>>> import numpy as np
>>> from numpy import linalg as LA
>>> np.set_printoptions(suppress=True, linewidth=100)
>>> arr = np.array([[1, 0, 0], [1, 1, 0], [5, 1, 1]])
>>> # row 2 dominates
>>> Uu, s, Vh = LA.svd(arr, full_matrices=False)
>>> print(np.abs(Uu[:, 0]).round(6).argmax())
2
>>> print(np.allclose(Uu * s @ Vh, arr))
True
>>> print(round(np.sqrt((s ** 2).sum()), 2), round(LA.norm(arr), 2))
5.48 5.48
>>> print(np.round(Uu.T @ arr @ Vh.T, 2) + 0)
[[5.41 0.   0.  ]
 [0.   0.82 0.  ]
 [0.   0.   0.23]]
>>> print(np.round(s / s[0], 2))
[1.   0.15 0.04]
>>> print(np.round(Uu.T @ Uu, 2) + 0)
[[1. 0. 0.]
 [0. 1. 0.]
 [0. 0. 1.]]
>>> x = np.array([2, 0, 0])
>>> target = arr @ x
>>> print(target)
[ 2  2 10]
>>> print(np.round(LA.solve(arr, target + arr[:, 2]), 2) + 0)
[2. 0. 1.]
>>> E, _ = LA.qr(np.array([[3.0, -1.1], [-0.4, 0.4]]))
>>> print(E.round(2))
[[-0.99  0.13]
 [ 0.13  0.99]]
>>> vals, V = LA.eigh(E)
>>> x = np.array([0, 2])
>>> print((np.sign(V[:, -1].round(6)) == np.sign(V[0, -1].round(6))).astype(int))
[1 1]
>>> print(np.round(x @ E @ x, 2))
3.96
>>> print(round(float(x @ E @ x / (x @ x)), 2), vals[0], vals[-1])
0.99 -1.0 1.0
>>> print(np.round(V * np.maximum(vals, 0) @ V.T, 2) + 0)
[[0.   0.07]
 [0.07 1.  ]]
>>> print(np.all(LA.eigvalsh(E) > 0))
False
>>> print([round(float(LA.det(E[:i, :i])), 2) + 0 for i in range(1, 3)])
[-0.99, -1.0]
>>> Q, V = LA.qr(E[:, :1])[0], LA.qr(E[:, 1:])[0]
>>> s = LA.svd(Q.T @ V, compute_uv=False)
>>> print((s > 0.9).sum())
0
>>> print(np.round(LA.norm(Q @ Q.T - V @ V.T, 2), 2))
1.0
>>> print(s.round(2) + 0)
[0.]
>>> x = np.array([-5, -3])
>>> print([p for p in range(1, 25) if np.allclose(LA.matrix_power(E, p), np.eye(2))])
[2, 4, 6, 8, 10, 12, 14, 16, 18, 20, 22, 24]
>>> print(np.round(LA.det(E), 2))
-1.0
>>> print(np.round(LA.inv(E), 2))
[[-0.99  0.13]
 [ 0.13  0.99]]
>>> print(np.round(E.T @ (E @ x), 2))
[-5. -3.]
>>> M2 = LA.inv(E)
>>> print((np.abs(M2) > 1e-9).astype(int))
[[1 1]
 [1 1]]
>>> print(np.allclose(M2, E.T))
True
>>> print(M2.round(2))
[[-0.99  0.13]
 [ 0.13  0.99]]
>>> print(np.round(LA.det(E) * LA.det(M2), 2))
1.0
>>> print(round(float(LA.slogdet(E)[0]), 2))
-1.0
>>> print(np.round(LA.det(E) * M2, 2))
[[ 0.99 -0.13]
 [-0.13 -0.99]]
>>> print(np.round(LA.cond(E), 2))
1.0
>>> J = np.loadtxt("case2.csv", delimiter=",")
>>> print(J.round(2))
[[ 0.89  0.32 -0.32]
 [ 0.32  0.05  0.95]
 [-0.32  0.95  0.05]]
>>> print(np.round(J.T @ J, 2) + 0)
[[1. 0. 0.]
 [0. 1. 0.]
 [0. 0. 1.]]
>>> print(np.round(J @ J.T, 2) + 0)
[[1. 0. 0.]
 [0. 1. 0.]
 [0. 0. 1.]]
>>> print(np.round(J[:, 1] @ J[:, 2], 2))
0.0
>>> print(np.round(LA.pinv(J), 2))
[[ 0.89  0.32 -0.32]
 [ 0.32  0.05  0.95]
 [-0.32  0.95  0.05]]
>>> print(np.round(LA.norm(J, axis=0), 2))
[1. 1. 1.]
>>> F = np.load("layer15.npy")
>>> print(F)
[[ 2  0  0]
 [ 0  3  0]
 [ 0  0 -1]]
>>> # triangular: eigenvalues sit on the diagonal
>>> print(np.round(LA.eigvalsh(F).min(), 2))
-1.0
>>> print(np.all(LA.eigvalsh(F) > 0))
False
>>> Q, V = LA.qr(F[:, :2])[0], LA.qr(F[:, 2:])[0]
>>> s = LA.svd(Q.T @ V, compute_uv=False)
>>> print(np.degrees(np.arccos(s.clip(0, 1))))
[90.]
>>> print(s)
[0.]
>>> print(np.round(np.sort(LA.eigvals(F).real), 2))
[-1.  2.  3.]
>>> print((F != 0).astype(int))
[[1 0 0]
 [0 1 0]
 [0 0 1]]
>>> Q, _ = LA.qr(np.array([[-1.3, 0.7, 0.3, -0.9],
...     [-1.1, -0.9, -0.7, 0.3],
...     [-0.7, 0.6, -1.5, 0.6],
...     [-0.3, 0.6, 0.4, 1.3]]))
>>> K = Q[:, :3]
>>> print(K.round(2))
[[-0.7   0.36  0.44]
 [-0.59 -0.76 -0.05]
 [-0.38  0.36 -0.86]
 [-0.16  0.4   0.26]]
>>> # orthonormal columns
>>> M2 = np.c_[K[:, :2] @ np.array([[5, 9], [8, 6]]), np.array([5, 1, 1, 1])]
>>> print(M2.round(2))
[[-0.58 -4.09  5.  ]
 [-9.06 -9.89  1.  ]
 [ 0.97 -1.24  1.  ]
 [ 2.38  0.94  1.  ]]
>>> print(LA.matrix_rank(np.c_[K, M2]))
4
>>> print(np.round(LA.norm(LA.qr(K)[0].T @ M2, axis=0) ** 2 / ((M2 ** 2).sum(axis=0) + 1e-12), 2))
[1.   1.   0.96]
>>> proj = K @ LA.solve(K.T @ K, K.T)
>>> print(np.round(proj @ K[:, 0], 2))
[-0.7  -0.59 -0.38 -0.16]
>>> print(np.allclose(proj @ proj, proj))
True
>>> print(np.trace(proj))
3.0
>>> print(np.round((np.eye(4) - proj) @ K, 2) + 0)
[[0. 0. 0.]
 [0. 0. 0.]
 [0. 0. 0.]
 [0. 0. 0.]]
>>> print(proj.round(2))
[[ 0.81  0.11  0.01  0.37]
 [ 0.11  0.93 -0.01 -0.22]
 [ 0.01 -0.01  1.   -0.02]
 [ 0.37 -0.22 -0.02  0.25]]
>>> print(LA.matrix_rank(np.eye(4) - proj))
1
>>> print(np.round(np.diag(proj), 2))
[0.81 0.93 1.   0.25]
>>> print(np.round(LA.eigvalsh(proj), 2) + 0)
[0. 1. 1. 1.]
>>> print(LA.matrix_rank(K))
3
>>> print(round(float(np.abs(K).max()), 2))
0.86
>>> print(np.round(K.sum(axis=0), 2))
[-1.82  0.35 -0.2 ]
>>> x = np.array([-2, 2, -1])
>>> target = K @ x
>>> print(target.round(2))
[ 1.68 -0.3   2.32  0.86]
>>> print(np.round(LA.pinv(K) @ K, 2) + 0)
[[1. 0. 0.]
 [0. 1. 0.]
 [0. 0. 1.]]
>>> rng = np.random.default_rng(51861)
>>> target = target + 0.05 * rng.normal(size=4)
>>> print(target.round(2))
[ 1.7  -0.42  2.38  0.83]
>>> beta, *_ = LA.lstsq(K, target)
>>> print([round(float(LA.norm(LA.solve(K.T @ K + lam * np.eye(3), K.T @ target))), 2) for lam in (0, 1, 10, 100)])
[3.07, 1.54, 0.28, 0.03]
>>> print(np.round(LA.norm(target - K @ beta), 2))
0.07
